% ipython --no-banner

In [1]: import numpy as np

In [2]: from numpy import linalg as LA

In [3]: np.set_printoptions(precision=2, suppress=True, linewidth=100)

In [4]: def rnd(a):
   ...:     return np.round(a, 2) + 0
   ...: 

In [5]: data = np.loadtxt("mat.csv", delimiter=",")

In [6]: data
Out[6]: 
array([[-0.2,  0.2, -0.6, -0.3, -1.7],
       [ 2. ,  0.1,  0. , -0.6,  0.4],
       [ 1. ,  0.2,  0.2,  0.3, -0.4],
       [-1.1, -1.6,  1.1,  1.1,  0.4],
       [-1.2,  1. ,  0.3, -0.4,  1.2],
       [ 1.2, -0.9,  0.3, -0.4,  0. ],
       [ 2. , -0.3,  0.7, -0.6, -1.6],
       [-1.1, -2.4,  0.2, -0.3,  1.6],
       [-1.6, -0.8,  0.7, -1.3,  0.3],
       [-0.4, -0.4,  0.1,  0.6, -1.7],
       [-0.2,  0.4, -0.2,  0.9,  0.2],
       [ 0.5,  0.4, -0.4, -0.6,  0.1],
       [ 0.5, -0.7,  0.4, -0.8,  0.2],
       [ 1.4,  0.6,  1.5,  0.7, -0.5],
       [-0.6, -1.2, -0.4,  1.1,  1.3],
       [-0.7, -0.1,  0.8, -0.4,  0.9],
       [-0.4,  0.5, -0.8,  0.6,  0.4],
       [ 0.3, -0.8,  0.9,  1. , -1.1],
       [ 1.7,  1.3, -0.1,  0.4,  0. ],
       [ 1.6, -1.1,  0.1,  2.6,  1. ],
       [-1.8,  0.3,  0.5,  0.3,  0.7],
       [ 0.4, -0.4, -0.7, -0.1, -1.5],
       [-0.3,  0.9,  4.2,  0.9, -2.4],
       [-1.2,  1. , -0.8, -0.7,  0.4],
       [-0.9,  0.2,  0.9,  1.2, -0.1]])

In [7]: Xc = data - data.mean(axis=0)

In [8]: vecs = LA.svd(Xc)[2][:3]

In [9]: other = Xc - Xc @ vecs.T @ vecs

In [10]: LA.norm(other, axis=1).round(6).argmax()
Out[10]: np.int64(9)

In [11]: rnd((Xc @ vecs.T).std(axis=0))
Out[11]: array([1.29, 1.09, 0.95])

In [12]: rnd(LA.norm(other) / LA.norm(Xc))
Out[12]: np.float64(0.47)

In [13]: rnd(np.cov(Xc @ vecs.T, rowvar=False))
Out[13]: 
array([[1.73, 0.  , 0.  ],
       [0.  , 1.23, 0.  ],
       [0.  , 0.  , 0.93]])

In [14]: m1 = np.load("data.npy")

In [15]: m1
Out[15]: 
array([[5., 1., 0., 0., 0.],
       [0., 5., 1., 0., 0.],
       [0., 0., 5., 1., 0.],
       [0., 0., 0., 5., 1.],
       [0., 0., 0., 0., 5.]])

In [16]: r0 = np.array([5, 5])

In [17]: np.array([np.convolve(row, r0, "same") for row in m1])
Out[17]: 
array([[25., 30.,  5.,  0.,  0.],
       [ 0., 25., 30.,  5.,  0.],
       [ 0.,  0., 25., 30.,  5.],
       [ 0.,  0.,  0., 25., 30.],
       [ 0.,  0.,  0.,  0., 25.]])

In [18]: np.polyval(r0, m1[1])
Out[18]: array([ 5., 30., 10.,  5.,  5.])
